$ ipython --no-banner

In [1]: import numpy as np

In [2]: np.set_printoptions(precision=2, suppress=True, linewidth=120, sign=" ")

In [3]: rnd = lambda a: np.round(a, 2) + 0

In [4]: feats = np.loadtxt("w.csv", delimiter=",")

In [5]: feats
Out[5]: 
array([[-1.,  1.,  1.,  1.,  1.,  1.,  1.,  1.,  1.,  1.],
       [ 1., -1.,  1.,  1.,  1.,  1.,  1.,  1.,  1.,  1.],
       [ 1.,  1., -1.,  1.,  1.,  1.,  1.,  1.,  1.,  1.],
       [ 1.,  1.,  1., -1.,  1.,  1.,  1.,  1.,  1.,  1.],
       [ 1.,  1.,  1.,  1., -1.,  1.,  1.,  1.,  1.,  1.],
       [ 1.,  1.,  1.,  1.,  1., -1.,  1.,  1.,  1.,  1.],
       [ 1.,  1.,  1.,  1.,  1.,  1., -1.,  1.,  1.,  1.],
       [ 1.,  1.,  1.,  1.,  1.,  1.,  1., -1.,  1.,  1.],
       [ 1.,  1.,  1.,  1.,  1.,  1.,  1.,  1., -1.,  1.],
       [ 1.,  1.,  1.,  1.,  1.,  1.,  1.,  1.,  1., -1.]])

In [6]: # symmetric

In [7]: np.allclose(feats @ feats.T, feats.T @ feats)
Out[7]: True

In [8]: (feats @ feats)[0]
Out[8]: array([ 10.,   6.,   6.,   6.,   6.,   6.,   6.,   6.,   6.,   6.])

In [9]: feats @ np.ones(10)
Out[9]: array([ 8.,  8.,  8.,  8.,  8.,  8.,  8.,  8.,  8.,  8.])

In [10]: vec = np.array([2, 0, 1, 2, 3, 0, 1, 2, 1, 2])

In [11]: h1 = np.maximum(feats @ vec, 0)

In [12]: np.maximum(feats @ vec, 0) - np.maximum(-feats @ vec, 0)
Out[12]: array([ 10.,  14.,  12.,  10.,   8.,  14.,  12.,  10.,  12.,  10.])

In [13]: feats.T @ h1
Out[13]: array([ 92.,  84.,  88.,  92.,  96.,  84.,  88.,  92.,  88.,  92.])

In [14]: rng = np.random.default_rng(855)

In [15]: z = rng.permutation(10)

In [16]: z
Out[16]: array([ 8,  4,  5,  6,  7,  2,  0,  9,  3,  1])

In [17]: other = feats[z][:, z]

In [18]: rnd(np.linalg.det(other)), rnd(np.linalg.det(feats[z]))
Out[18]: (np.float64(-4096.0), np.float64(4096.0))

In [19]: np.allclose(other, feats)
Out[19]: True

In [20]: other
Out[20]: 
array([[-1.,  1.,  1.,  1.,  1.,  1.,  1.,  1.,  1.,  1.],
       [ 1., -1.,  1.,  1.,  1.,  1.,  1.,  1.,  1.,  1.],
       [ 1.,  1., -1.,  1.,  1.,  1.,  1.,  1.,  1.,  1.],
       [ 1.,  1.,  1., -1.,  1.,  1.,  1.,  1.,  1.,  1.],
       [ 1.,  1.,  1.,  1., -1.,  1.,  1.,  1.,  1.,  1.],
       [ 1.,  1.,  1.,  1.,  1., -1.,  1.,  1.,  1.,  1.],
       [ 1.,  1.,  1.,  1.,  1.,  1., -1.,  1.,  1.,  1.],
       [ 1.,  1.,  1.,  1.,  1.,  1.,  1., -1.,  1.,  1.],
       [ 1.,  1.,  1.,  1.,  1.,  1.,  1.,  1., -1.,  1.],
       [ 1.,  1.,  1.,  1.,  1.,  1.,  1.,  1.,  1., -1.]])
